$ python3 -q
>>> import numpy as np
>>> import numpy.linalg as la
>>> np.set_printoptions(suppress=True, linewidth=160)
>>> J = np.array([[0.5, 2.3], [-0.2, 0.6], [-0.5, -1.1]])
>>> rng = np.random.default_rng(971446)
>>> J[1] = J[2] + 0.1 * rng.normal(size=2)
>>> print(J.round(2))
[[ 0.5   2.3 ]
 [-0.37 -0.92]
 [-0.5  -1.1 ]]
>>> B = np.c_[J[:, :1] @ np.array([[-3]]), np.array([2, 1, 2])]
>>> print(B.round(2))
[[-1.5  2. ]
 [ 1.1  1. ]
 [ 1.5  2. ]]
>>> print(np.round(la.norm(B - J @ la.lstsq(J, B)[0], axis=0), 2) + 0)
[0.   0.08]
>>> print(np.round(la.norm(la.qr(J)[0].T @ B, axis=0) ** 2 / ((B ** 2).sum(axis=0) + 1e-12), 2))
[1. 1.]
>>> print(la.matrix_rank(np.c_[J, B]))
3
>>> print(np.round(la.lstsq(J, B[:, 0])[0], 2))
[-3.  0.]
>>> x0 = np.array([0, -5])
>>> target = B @ x0
>>> print(np.round(la.solve(B.T @ B, B.T @ target), 2) + 0)
[ 0. -5.]
>>> target = target + 0.05 * rng.normal(size=3)
>>> print(target.round(2))
[-10.01  -5.05  -9.99]
>>> b, *_ = la.lstsq(B, target)
>>> print([round(float(la.norm(la.solve(B.T @ B + lam * np.eye(2), B.T @ target))), 2) for lam in (0, 1, 10, 100)])
[5.01, 4.5, 2.37, 0.42]
>>> A = np.loadtxt("layer19.csv", delimiter=",")
>>> print(A.round(2))
[[-2.2  -1.72 -1.09]
 [ 1.52 -2.46  0.8 ]
 [-1.35  0.03  2.68]]
>>> r0 = np.array([4, 1, 5])
>>> B = A + np.outer(r0, np.eye(3)[2])
>>> print(np.round(la.det(B) / la.det(A), 2), round(float(1 + la.solve(A, r0)[2]), 2))
2.09 2.09
>>> print(np.round(la.norm(A, axis=0), 2))
[3. 3. 3.]
>>> print(np.round(la.svd(A, compute_uv=False), 2))
[3. 3. 3.]
>>> print(round(float(A[:, 2] @ A[:, 1]), 2))
0.0
>>> print(np.round(A.T @ A, 2) + 0)
[[9. 0. 0.]
 [0. 9. 0.]
 [0. 0. 9.]]
>>> W0 = np.load("dump.npy")
>>> print(W0)
[[ 2  3  4  5]
 [ 6  7  8  9]
 [10 11 12 13]
 [14 15 16 17]]
>>> Uu, s, Vt = la.svd(W0)
>>> print(s.round(2) + 0)
[42.19  1.9   0.    0.  ]
>>> print(np.argmax(s[:-1] / (s[1:] + 1e-6)) + 1)
2
>>> B = Uu[:, :2] @ np.diag(s[:2]) @ Vt[:2]
>>> print(la.matrix_rank(W0, rtol=0.05))
1
>>> print(round(float(np.abs(W0 - B).max()), 2))
0.0
>>> print(round(la.norm(W0 - B) / la.norm(W0), 2))
0.0
